In [1]: import numpy as np

In [2]: np.set_printoptions(precision=1, suppress=True, linewidth=160)

In [3]: rd = lambda a: np.round(a, 1) + 0

In [4]: mat = np.load("a.npy")

In [5]: mat
Out[5]: 
array([[ 5,  6,  7],
       [ 8,  9, 10],
       [11, 12, 13],
       [14, 15, 16],
       [17, 18, 19],
       [20, 21, 22]])

In [6]: # rows and columns are dependent

In [7]: left, sigma, vt = np.linalg.svd(mat)

In [8]: vecs = vt[:(sigma > 1e-8).sum()]

In [9]: rng = np.random.default_rng(3894)

In [10]: x = mat[3] + 5 * mat[4] + rng.integers(2) * np.eye(3)[0]

In [11]: x
Out[11]: array([ 99., 105., 111.])

In [12]: rd(np.diag(vecs.T @ vecs))
Out[12]: array([0.8, 0.3, 0.8])

In [13]: rd(np.linalg.norm(x - vecs.T @ vecs @ x))
Out[13]: np.float64(0.0)

In [14]: np.abs(np.diag(np.linalg.qr(mat)[1])) > 1e-9
Out[14]: array([ True,  True, False])

In [15]: rd(np.trace(np.linalg.pinv(mat) @ mat))
Out[15]: np.float64(2.0)

In [16]: left, sigma, vt = np.linalg.svd(mat)

In [17]: rd(sigma)
Out[17]: array([61.3,  1.2,  0. ])

In [18]: np.argmax(sigma[:-1] / (sigma[1:] + 1e-6)) + 1
Out[18]: np.int64(2)

In [19]: out = left[:, :2] @ np.diag(sigma[:2]) @ vt[:2]

In [20]: rd(out)
Out[20]: 
array([[ 5.,  6.,  7.],
       [ 8.,  9., 10.],
       [11., 12., 13.],
       [14., 15., 16.],
       [17., 18., 19.],
       [20., 21., 22.]])

In [21]: rd(np.linalg.norm(mat - out, 2)), rd(sigma[2])
Out[21]: (np.float64(0.0), np.float64(0.0))

In [22]: rd(np.abs(mat - out).max())
Out[22]: np.float64(0.0)

In [23]: np.linalg.matrix_rank(mat, rtol=0.05)
Out[23]: np.int64(1)

In [24]: np.linalg.matrix_rank(out)
Out[24]: np.int64(2)

In [25]: np.linalg.cond(out) > 100
Out[25]: np.True_

In [26]: np.linalg.matrix_rank(out, rtol=0.1)
Out[26]: np.int64(1)

In [27]: m1 = np.loadtxt("w.csv", delimiter=",")

In [28]: rd(m1)
Out[28]: 
array([[-0.4, -0.7, -0.4, -0.4,  0. ],
       [ 0.7, -0.6,  0.1,  0.2,  0.3],
       [ 0.5,  0.1,  0. , -0.8, -0.3],
       [-0.2,  0.1,  0.5, -0.4,  0.7],
       [ 0.2,  0.3, -0.8, -0.1,  0.5]])

In [29]: # keeps lengths

In [30]: f, g = m1[2], m1[1]

In [31]: rd(f @ f)
Out[31]: np.float64(1.0)

In [32]: pr = (f @ g) / (f @ f) * f

In [33]: rd(np.linalg.norm(f + g) ** 2 + np.linalg.norm(f - g) ** 2)
Out[33]: np.float64(4.0)

In [34]: np.linalg.matrix_rank(np.outer(f, g))
Out[34]: np.int64(1)

In [35]: rd((g - pr) @ f)
Out[35]: np.float64(0.0)

In [36]: rd(np.outer(f, g))
Out[36]: 
array([[ 0.4, -0.3,  0.1,  0.1,  0.1],
       [ 0.1, -0.1,  0. ,  0. ,  0. ],
       [ 0. ,  0. ,  0. ,  0. ,  0. ],
       [-0.6,  0.5, -0.1, -0.2, -0.2],
       [-0.2,  0.2,  0. , -0.1, -0.1]])

In [37]: t3 = np.stack([m1, -2 * m1, m1[::-1]])

In [38]: t3.shape
Out[38]: (3, 5, 5)

In [39]: np.linalg.matrix_rank(t3.reshape(3, -1))
Out[39]: np.int64(2)

In [40]: rd(np.linalg.det(t3))
Out[40]: array([  1., -32.,   1.])

In [41]: rd(np.linalg.norm(t3, axis=(1, 2)))
Out[41]: array([2.2, 4.5, 2.2])

In [42]: f = np.array([0, 2])

In [43]: rd(np.array([np.convolve(row, f, "same") for row in m1]))
Out[43]: 
array([[ 0. , -0.8, -1.5, -0.7, -0.8],
       [ 0. ,  1.4, -1.1,  0.2,  0.5],
       [ 0. ,  1. ,  0.3,  0.1, -1.6],
       [ 0. , -0.4,  0.1,  1. , -0.8],
       [ 0. ,  0.4,  0.6, -1.5, -0.1]])

In [44]: rd(np.correlate(m1[1], m1[0], "full"))
Out[44]: array([ 0. , -0.3,  0. , -0.4,  0. , -0.1, -0.3, -0.3, -0.1])

In [45]: x = np.array([-1, -1, -1, 1, 0])

In [46]: rd(m1.T @ (m1 @ x))
Out[46]: array([-1., -1., -1.,  1.,  0.])

In [47]: [p for p in range(1, 25) if np.allclose(np.linalg.matrix_power(m1, p), np.eye(5))]
Out[47]: []

In [48]: rd(np.linalg.norm(x)), rd(np.linalg.norm(m1 @ x))
Out[48]: (np.float64(2.0), np.float64(2.0))

In [49]: out = np.linalg.inv(m1)

In [50]: rd(m1 @ out)
Out[50]: 
array([[1., 0., 0., 0., 0.],
       [0., 1., 0., 0., 0.],
       [0., 0., 1., 0., 0.],
       [0., 0., 0., 1., 0.],
       [0., 0., 0., 0., 1.]])

In [51]: np.allclose(out, m1.T)
Out[51]: True

In [52]: (np.abs(out) > 1e-9).astype(int)
Out[52]: 
array([[1, 1, 1, 1, 1],
       [1, 1, 1, 1, 1],
       [1, 1, 1, 1, 1],
       [1, 1, 1, 1, 1],
       [1, 1, 1, 1, 1]])

In [53]: rd(np.linalg.inv(out))
Out[53]: 
array([[-0.4, -0.7, -0.4, -0.4,  0. ],
       [ 0.7, -0.6,  0.1,  0.2,  0.3],
       [ 0.5,  0.1,  0. , -0.8, -0.3],
       [-0.2,  0.1,  0.5, -0.4,  0.7],
       [ 0.2,  0.3, -0.8, -0.1,  0.5]])

In [54]: rd(np.linalg.slogdet(m1)[0])
Out[54]: np.float64(1.0)

In [55]: rd(np.linalg.det(m1) * np.linalg.det(out))
Out[55]: np.float64(1.0)

In [56]: E = np.load("run8.npy")

In [57]: E
Out[57]: 
array([[ 1. ,  1.7, -0.5, -6.9,  0.6, -1.3],
       [-0.8, -1.7,  0.7, -6.1, -1.7,  0.6],
       [-0.6, -1.4,  0.8,  0. , -1.9,  0.1],
       [-0.4,  1.7,  2.1,  0.2,  3.6, -0.5],
       [-0.1, -1.4,  0.1, -1.1, -2.7, -0.3],
       [-0.3,  1.9,  1.2,  0.5, -4. ,  1.2],
       [-0.4,  0.4, -0.7,  0. ,  1.5,  0.7],
       [-0.1,  2.1,  0.2, -1.8,  0.8,  0.5],
       [ 0.8, -0.1,  0. ,  3.9,  1.6,  0.6],
       [-0.5, -2.1,  0.5, -6.6,  0.9,  0.9],
       [-0.8, -2.5, -0.5,  3. ,  3. ,  0.8],
       [-0.2,  0.3,  0. ,  0.9, -4.1, -0.6],
       [-0.5, -1.5,  0.3,  1.4, -2.8, -1.1],
       [ 1.2,  0.6, -0.4,  3.2, -2.1, -0.9],
       [-0.1,  1.1,  0.2, -1.2, -2. ,  1.3],
       [-0.6,  0.9, -0.8, -1.8, -0.5,  0.6],
       [-0.7, -2.5,  0.5,  1.6,  0.5, -0.5],
       [-0.1,  1. , -0.1,  0.4,  0.3, -0.4],
       [-0.2, -1.1, -0.8, -1.7, -0.2,  0.4]])

In [58]: out = np.c_[E[:, :4] @ np.array([[2, 0, 1, 2], [0, 0, -2, 0], [1, 1, 1, -1], [0, 3, -1, 1]]), np.array([2, -3, -1, 0, 2, -2, -1, 2, -3, -2, 0, 2, 2, -2, -3, -2, -3, 3, -1])]

In [59]: rd(out)
Out[59]: 
array([[  1.5, -21.2,   4. ,  -4.4,   2. ],
       [ -0.9, -17.6,   9.4,  -8.4,  -3. ],
       [ -0.4,   0.8,   3. ,  -2. ,  -1. ],
       [  1.3,   2.7,  -1.9,  -2.7,   0. ],
       [ -0.1,  -3.2,   3.9,  -1.4,   2. ],
       [  0.6,   2.7,  -3.4,  -1.3,  -2. ],
       [ -1.5,  -0.7,  -1.9,  -0.1,  -1. ],
       [  0. ,  -5.2,  -2.3,  -2.2,   2. ],
       [  1.6,  11.7,  -2.9,   5.5,  -3. ],
       [ -0.5, -19.3,  10.8,  -8.1,  -2. ],
       [ -2.1,   8.5,   0.7,   1.9,   0. ],
       [ -0.4,   2.7,  -1.7,   0.5,   2. ],
       [ -0.7,   4.5,   1.4,   0.1,   2. ],
       [  2. ,   9.2,  -3.6,   6. ,  -2. ],
       [  0. ,  -3.4,  -0.9,  -1.6,  -3. ],
       [ -2. ,  -6.2,  -1.4,  -2.2,  -2. ],
       [ -0.9,   5.3,   3.2,  -0.3,  -3. ],
       [ -0.3,   1.1,  -2.6,   0.3,   3. ],
       [ -1.2,  -5.9,   2.9,  -1.3,  -1. ]])

In [60]: np.linalg.matrix_rank(np.c_[E, out])
Out[60]: np.int64(7)

In [61]: rd(np.linalg.norm(out - E @ np.linalg.lstsq(E, out)[0], axis=0))
Out[61]: array([0. , 0. , 0. , 0. , 6.6])

In [62]: rd(np.linalg.norm(np.linalg.qr(E)[0].T @ out, axis=0) ** 2 / ((out ** 2).sum(axis=0) + 1e-12))
Out[62]: array([1. , 1. , 1. , 1. , 0.5])

In [63]: rd(np.linalg.lstsq(E, out[:, 0])[0])
Out[63]: array([2., 0., 1., 0., 0., 0.])

In [64]: cen = out - out.mean(axis=0)

In [65]: left, sigma, vt = np.linalg.svd(cen, full_matrices=False)

In [66]: rd(np.abs(vt[-1]))
Out[66]: array([0.9, 0.1, 0. , 0.3, 0.1])

In [67]: (np.sign(left[:, 0]) == np.sign(left[0, 0])).astype(int)
Out[67]: array([1, 1, 0, 0, 1, 0, 0, 1, 0, 1, 0, 0, 0, 0, 1, 1, 0, 0, 1])

In [68]: np.searchsorted(np.cumsum(sigma ** 2) / (sigma ** 2).sum(), 0.9) + 1
Out[68]: np.int64(2)

In [69]: rd(cen.mean(axis=0))
Out[69]: array([0., 0., 0., 0., 0.])

In [70]: np.abs(left[:, 0]).argmax()
Out[70]: np.int64(9)

In [71]: rd(vt[0] * np.sign(vt[0, np.abs(vt[0]).argmax()]))
Out[71]: array([ 0. ,  0.9, -0.3,  0.3,  0. ])

In [72]: t3 = np.stack([E, 3 * E, E[::-1]])

In [73]: t3.shape
Out[73]: (3, 19, 6)

In [74]: rd(np.linalg.norm(t3, axis=(1, 2)))
Out[74]: array([18.6, 55.8, 18.6])

In [75]: rd(np.einsum("bij,cij->bc", t3, t3))
Out[75]: 
array([[ 345.4, 1036.2,  102.1],
       [1036.2, 3108.6,  306.2],
       [ 102.1,  306.2,  345.4]])

In [76]: np.linalg.matrix_rank(t3.reshape(3, -1))
Out[76]: np.int64(2)

In [77]: out = np.array([[3, 1, 1], [3, -2, 0], [3, 0, 2], [-1, 3, -2], [0, 2, 1], [2, 1, 3]])

In [78]: np.linalg.matrix_rank(np.vstack([E, out.T]))
Out[78]: np.int64(6)

In [79]: rd(np.einsum("ij->j", E))
Out[79]: array([ -3.4,  -2.6,   2.8, -12.1,  -9.2,   2.1])

In [80]: M = np.load("arr.npy")

In [81]: M
Out[81]: 
array([[ 0,  0,  0,  0,  0,  0,  0],
       [ 1,  0,  0,  0,  0,  0,  0],
       [ 0,  0,  0,  0,  0,  0, -2],
       [ 0,  0,  0,  0,  2,  0,  0],
       [ 0,  0,  1,  0,  0,  0,  0],
       [ 0,  0,  0,  0,  0, -1,  0],
       [ 0,  0,  0,  3,  0,  0,  0]])

In [82]: G = E.T @ E

In [83]: np.linalg.matrix_rank(G)
Out[83]: np.int64(6)

In [84]: rd(np.diag(G))
Out[84]: array([  6.6,  44.6,  10.1, 180.6,  92.1,  11.4])

In [85]: (E @ E.T).shape
Out[85]: (19, 19)

In [86]: np.trace(G), (E ** 2).sum()
Out[86]: (np.float64(345.4), np.float64(345.4))

In [87]: t = np.radians(72)

In [88]: r_ = np.eye(7)

In [89]: r_[1, 1] = r_[4, 4] = np.cos(t)

In [90]: r_[1, 4], r_[4, 1] = -np.sin(t), np.sin(t)

In [91]: rd(r_)
Out[91]: 
array([[ 1. ,  0. ,  0. ,  0. ,  0. ,  0. ,  0. ],
       [ 0. ,  0.3,  0. ,  0. , -1. ,  0. ,  0. ],
       [ 0. ,  0. ,  1. ,  0. ,  0. ,  0. ,  0. ],
       [ 0. ,  0. ,  0. ,  1. ,  0. ,  0. ,  0. ],
       [ 0. ,  1. ,  0. ,  0. ,  0.3,  0. ,  0. ],
       [ 0. ,  0. ,  0. ,  0. ,  0. ,  1. ,  0. ],
       [ 0. ,  0. ,  0. ,  0. ,  0. ,  0. ,  1. ]])

In [92]: out = M @ r_.T

In [93]: np.allclose(np.linalg.norm(M, axis=1), np.linalg.norm(out, axis=1))
Out[93]: True

In [94]: np.allclose(M @ M.T, out @ out.T)
Out[94]: True

In [95]: rd(np.abs(out - M).max(axis=0))
Out[95]: array([0. , 1.9, 0. , 0. , 1.4, 0. , 0. ])
